$ ipython --no-banner

In [1]: import numpy as np

In [2]: from numpy import linalg as LA

In [3]: np.set_printoptions(suppress=True, linewidth=200)

In [4]: rnd = lambda a: np.round(a, 2) + 0

In [5]: feats = np.loadtxt("x.csv", delimiter=",")

In [6]: print(feats)
[[ 1.3 -0.7  0.8 -0.8 -1.5  0.4]
 [ 0.3  2.2  1.1 -1.3 -0.9 -1. ]
 [ 1.2 -0.8  1.5 -1.5  0.1  0. ]
 [-0.6  0.3 -0.9  1.   0.7 -0.2]
 [ 1.  -0.8 -1.   0.2 -0.8 -1.1]
 [-0.5  0.9  0.6  0.1 -1.4  0.9]
 [-0.5 -0.6  0.4 -0.7  0.  -1.1]
 [ 0.6  0.9 -0.7  1.4  1.3 -1.1]
 [ 1.4  1.4 -0.6 -1.9  1.4  0.5]
 [-0.3 -0.3  0.3  3.1  0.9 -0.1]
 [-0.1 -0.3  2.7  0.3  0.3 -1.3]
 [ 0.   0.6  1.6  0.7  1.9  0.5]
 [ 1.4  0.2 -0.5 -0.8 -0.3  0.6]
 [ 0.8  0.3  1.8  1.6  0.2  0.3]
 [ 0.6 -1.5  1.2 -0.2 -0.6  0.7]
 [-1.   0.3  0.8 -1.3  0.1  1.5]
 [-1.1 -1.7 -0.6 -2.2 -0.1 -1.3]
 [ 0.8 -0.3  1.9  0.7  1.6 -0.3]
 [ 0.3  1.2 -0.3  1.3  0.5 -2.5]
 [ 0.3  1.5  1.1 -1.   1.1 -1.3]
 [-1.8  0.6  2.1  1.1 -0.1 -2.3]
 [-0.6 -1.7 -2.   0.3 -1.  -0.4]
 [-0.9 -1.2  1.   0.5 -0.2 -1.3]
 [ 0.2  2.   1.  -1.3 -1.5  1.4]
 [-0.3  0.5  1.1  0.9 -1.  -0.4]
 [-0.4 -1.7 -1.   0.6  0.9 -1.1]
 [-0.5  0.  -1.5 -0.6  0.9 -0.3]
 [-0.3 -0.5 -0.5 -0.9 -0.1 -2.3]
 [ 0.   1.5  0.6  0.1  1.3 -0.4]
 [ 0.9  0.9 -1.6  0.9  0.7 -2.1]
 [-1.4 -0.6 -0.4 -1.4 -0.7  0. ]
 [-1.9  0.8 -0.5 -1.4 -0.2  1.3]
 [ 1.3 -0.7  0.8 -0.4  0.3 -0.7]
 [ 0.8  1.7  0.  -0.4 -1.3 -1.5]
 [-0.5  0.7 -1.5  1.7  0.3  1.9]
 [ 2.1 -1.5 -1.8  0.3  0.3 -4.8]
 [ 0.7 -2.1  1.3 -1.9  1.4 -0.5]]

In [7]: z = feats[:, 4] > np.median(feats[:, 4])

In [8]: u = feats[z].mean(axis=0) - feats[~z].mean(axis=0)

In [9]: print(rnd(u))
[ 0.56  0.18 -0.2   1.02  1.49 -0.44]

In [10]: print(((feats - feats.mean(axis=0)) @ u > 0).astype(int))
[0 0 0 1 0 0 0 1 1 1 1 1 0 1 0 0 0 1 1 1 1 0 0 0 0 1 1 0 1 1 0 0 1 0 1 1 0]

In [11]: Xc = (feats - feats.mean(axis=0)) / feats.std(axis=0)

In [12]: print(np.argwhere(np.abs(Xc) > 2))
[[ 9  3]
 [10  2]
 [20  0]
 [31  0]
 [35  0]
 [35  5]]

In [13]: print(rnd(Xc.std(axis=0)))
[1. 1. 1. 1. 1. 1.]

In [14]: coef = LA.lstsq(np.delete(Xc, 1, axis=1), Xc[:, 1])[0]

In [15]: print(rnd(1 - np.var(Xc[:, 1] - np.delete(Xc, 1, axis=1) @ coef)))
0.06

In [16]: print(np.abs(coef).argmax())
4

In [17]: M = np.load("mat.npy")

In [18]: print(M)
[[  2   3   2   1  -3   0   1   3   3  -3]
 [  3   0  -1   3  -5  -1  -2   6   6  -4]
 [  6  -3  -2   3  -7   0  -3   6   4  -3]
 [  5  -4  -3   0  -5   3  -1   6   3  -1]
 [  6  -1  -1   3  -2   1   2   3   0  -1]
 [  8   2  -4   5  -1  -1   0   2  -1  -3]
 [ 10   3  -4   8  -4   2   0   5   1  -2]
 [ 13   4  -4  10  -6   0   3   6   4   1]
 [ 14   5  -3  13  -6  -2   2   3   2   2]
 [ 14   7  -3  12  -9   0   0   2   1   3]
 [ 14   9  -3  10  -8  -3   0   0   3   1]
 [ 17   7  -5  10  -8  -5   0   1   6   1]
 [ 20   7  -7   9  -7  -5   0  -1   4   0]
 [ 19   6  -6   6  -4  -5   0  -4   5  -1]
 [ 18   8  -9   5  -4  -8   1  -6   4   0]
 [ 15   5 -12   7  -7  -7   4  -6   4   3]
 [ 17   8 -11   4  -5  -6   3  -5   1   3]
 [ 18  10  -9   5  -4  -7   0  -7   1   3]
 [ 18   9  -8   4  -2  -9  -1  -5  -2   2]
 [ 16   8 -11   5  -4 -12   2  -5   1  -1]
 [ 13   9 -11   4  -3 -12   3  -3  -2   1]
 [ 14   6 -14   4  -5 -13   4  -5  -5   3]
 [ 13   3 -16   6  -2 -12   3  -6  -3   2]
 [ 10   1 -16   8  -4 -14   0  -5  -1   0]
 [ 10  -2 -15   8  -4 -14   2  -6   0   2]
 [  9   1 -15   6  -1 -16   3  -4   1   2]
 [  7   0 -16   5  -2 -19   6  -6   3   4]
 [  4   1 -16   8  -3 -22   7  -6   4   4]
 [  7  -1 -19   8  -1 -19   6  -4   7   4]
 [ 10   1 -16   9   1 -22   5  -2   8   6]
 [  9   2 -17  11   1 -22   2  -1   7   3]
 [  6   5 -16   9   0 -24  -1  -2  10   2]
 [  3   5 -16   7  -3 -22  -3   0   8   1]
 [  6   3 -14   8  -1 -19  -1   0  11  -1]
 [  3   6 -15   7  -1 -20   0   0  14  -1]
 [  4   9 -17  10  -2 -19   0   0  14   1]
 [  3  11 -14   8   1 -21  -1  -2  15  -2]
 [  5  10 -16   9  -2 -19  -4   1  15  -1]
 [  3  11 -19   6  -4 -22  -6   3  14  -1]]

In [19]: D = LA.norm(M[:, None] - M[None], axis=-1)

In [20]: print(D.mean(axis=1).argmax())
38

In [21]: print(np.unravel_index(D.round(6).argmax(), D.shape))
(np.int64(3), np.int64(38))

In [22]: print((D + 1e9 * np.eye(39)).round(6).argmin(axis=1))
[ 1  2  1  2  5  4  5  8  9  8  9 12 11 14 17 16 17 14 17 20 19 22 21 24 23 24 27 26 26 30 29 32 31 34 35 37 34 35 37]

In [23]: proj = M @ LA.solve(M.T @ M, M.T)

In [24]: print(rnd(LA.eigvalsh(proj)))
[0. 0. 0. 0. 0. 0. 0. 0. 0. 0. 0. 0. 0. 0. 0. 0. 0. 0. 0. 0. 0. 0. 0. 0. 0. 0. 0. 0. 0. 1. 1. 1. 1. 1. 1. 1. 1. 1. 1.]
